In [1]: import numpy as np

In [2]: np.set_printoptions(precision=1, suppress=True, linewidth=100)

In [3]: rd = lambda a: np.round(a, 1) + 0

In [4]: J = np.loadtxt("block19.csv", delimiter=",")

In [5]: rd(J)
Out[5]: 
array([[-0.6,  0.1,  0. , -0.4, -0.6],
       [ 0.3, -0.3, -0.1,  0.5, -0.3],
       [ 0.3,  0.9, -0.1,  0.1, -0.2],
       [ 0.6, -0.1, -0.2, -0.7,  0.1],
       [ 0.3,  0. ,  1. , -0.1, -0.1],
       [ 0.3, -0.2, -0.2,  0. , -0.7]])

In [6]: hat = J @ np.linalg.solve(J.T @ J, J.T)

In [7]: rd(hat)
Out[7]: 
array([[ 0.9, -0.2,  0. , -0.1,  0. ,  0.2],
       [-0.2,  0.5, -0.1, -0.1,  0. ,  0.4],
       [ 0. , -0.1,  1. ,  0. ,  0. ,  0. ],
       [-0.1, -0.1,  0. ,  1. ,  0. ,  0.1],
       [ 0. ,  0. ,  0. ,  0. ,  1. ,  0. ],
       [ 0.2,  0.4,  0. ,  0.1,  0. ,  0.6]])

In [8]: rd(hat @ J[:, 4])
Out[8]: array([-0.6, -0.3, -0.2,  0.1, -0.1, -0.7])

In [9]: rd(np.diag(hat))
Out[9]: array([0.9, 0.5, 1. , 1. , 1. , 0.6])

In [10]: W0 = np.load("a.npy")

In [11]: W0
Out[11]: 
array([[ 3,  3,  3,  3,  3,  3,  3,  3,  3,  3],
       [ 3,  6,  6,  6,  6,  6,  6,  6,  6,  6],
       [ 3,  6,  9,  9,  9,  9,  9,  9,  9,  9],
       [ 3,  6,  9, 12, 12, 12, 12, 12, 12, 12],
       [ 3,  6,  9, 12, 15, 15, 15, 15, 15, 15],
       [ 3,  6,  9, 12, 15, 18, 18, 18, 18, 18],
       [ 3,  6,  9, 12, 15, 18, 21, 21, 21, 21],
       [ 3,  6,  9, 12, 15, 18, 21, 24, 24, 24],
       [ 3,  6,  9, 12, 15, 18, 21, 24, 27, 27],
       [ 3,  6,  9, 12, 15, 18, 21, 24, 27, 30]])

In [12]: # symmetric, so the eigenvalues are real

In [13]: x0 = np.ones(10)

In [14]: for _ in range(7):
    ...:     x0 = W0 @ x0
    ...:     x0 /= np.linalg.norm(x0)
    ...:     print(round(x0 @ W0 @ x0, 1))
    ...: 
134.1
134.3
134.3
134.3
134.3
134.3
134.3

In [15]: rd(x0)
Out[15]: array([0.1, 0.1, 0.2, 0.2, 0.3, 0.3, 0.4, 0.4, 0.4, 0.4])

In [16]: ang = np.radians(15)

In [17]: r_ = np.eye(10)

In [18]: r_[9, 9] = r_[6, 6] = np.cos(ang)

In [19]: r_[9, 6], r_[6, 9] = -np.sin(ang), np.sin(ang)

In [20]: rd(r_)
Out[20]: 
array([[ 1. ,  0. ,  0. ,  0. ,  0. ,  0. ,  0. ,  0. ,  0. ,  0. ],
       [ 0. ,  1. ,  0. ,  0. ,  0. ,  0. ,  0. ,  0. ,  0. ,  0. ],
       [ 0. ,  0. ,  1. ,  0. ,  0. ,  0. ,  0. ,  0. ,  0. ,  0. ],
       [ 0. ,  0. ,  0. ,  1. ,  0. ,  0. ,  0. ,  0. ,  0. ,  0. ],
       [ 0. ,  0. ,  0. ,  0. ,  1. ,  0. ,  0. ,  0. ,  0. ,  0. ],
       [ 0. ,  0. ,  0. ,  0. ,  0. ,  1. ,  0. ,  0. ,  0. ,  0. ],
       [ 0. ,  0. ,  0. ,  0. ,  0. ,  0. ,  1. ,  0. ,  0. ,  0.3],
       [ 0. ,  0. ,  0. ,  0. ,  0. ,  0. ,  0. ,  1. ,  0. ,  0. ],
       [ 0. ,  0. ,  0. ,  0. ,  0. ,  0. ,  0. ,  0. ,  1. ,  0. ],
       [ 0. ,  0. ,  0. ,  0. ,  0. ,  0. , -0.3,  0. ,  0. ,  1. ]])

In [21]: B = W0 @ r_.T

In [22]: np.allclose(W0 @ W0.T, B @ B.T)
Out[22]: True

In [23]: rd(np.linalg.svd(W0, compute_uv=False)), rd(np.linalg.svd(B, compute_uv=False))
Out[23]: 
(array([134.3,  15.1,   5.6,   3. ,   1.9,   1.4,   1.1,   0.9,   0.8,   0.8]),
 array([134.3,  15.1,   5.6,   3. ,   1.9,   1.4,   1.1,   0.9,   0.8,   0.8]))

In [24]: rd(np.linalg.det(r_)), rd(np.trace(r_))
Out[24]: (np.float64(1.0), np.float64(9.9))

In [25]: rng = np.random.default_rng(559334)

In [26]: B = W0 + rng.integers(-2, 3, (10, 1)) @ rng.integers(-2, 3, (1, 10))

In [27]: B
Out[27]: 
array([[ 1,  2,  5,  4,  1,  1,  4,  4,  5,  1],
       [ 1,  5,  8,  7,  4,  4,  7,  7,  8,  4],
       [ 1,  5, 11, 10,  7,  7, 10, 10, 11,  7],
       [ 5,  7,  7, 11, 14, 14, 11, 11, 10, 14],
       [ 5,  7,  7, 11, 17, 17, 14, 14, 13, 17],
       [ 3,  6,  9, 12, 15, 18, 18, 18, 18, 18],
       [-1,  4, 13, 14, 11, 14, 23, 23, 25, 17],
       [ 3,  6,  9, 12, 15, 18, 21, 24, 24, 24],
       [ 7,  8,  5, 10, 19, 22, 19, 22, 23, 31],
       [ 7,  8,  5, 10, 19, 22, 19, 22, 23, 34]])

In [28]: np.abs(B - W0).sum(axis=1)
Out[28]: array([16, 16, 16, 16, 16,  0, 32,  0, 32, 32])

In [29]: B - W0
Out[29]: 
array([[-2, -1,  2,  1, -2, -2,  1,  1,  2, -2],
       [-2, -1,  2,  1, -2, -2,  1,  1,  2, -2],
       [-2, -1,  2,  1, -2, -2,  1,  1,  2, -2],
       [ 2,  1, -2, -1,  2,  2, -1, -1, -2,  2],
       [ 2,  1, -2, -1,  2,  2, -1, -1, -2,  2],
       [ 0,  0,  0,  0,  0,  0,  0,  0,  0,  0],
       [-4, -2,  4,  2, -4, -4,  2,  2,  4, -4],
       [ 0,  0,  0,  0,  0,  0,  0,  0,  0,  0],
       [ 4,  2, -4, -2,  4,  4, -2, -2, -4,  4],
       [ 4,  2, -4, -2,  4,  4, -2, -2, -4,  4]])
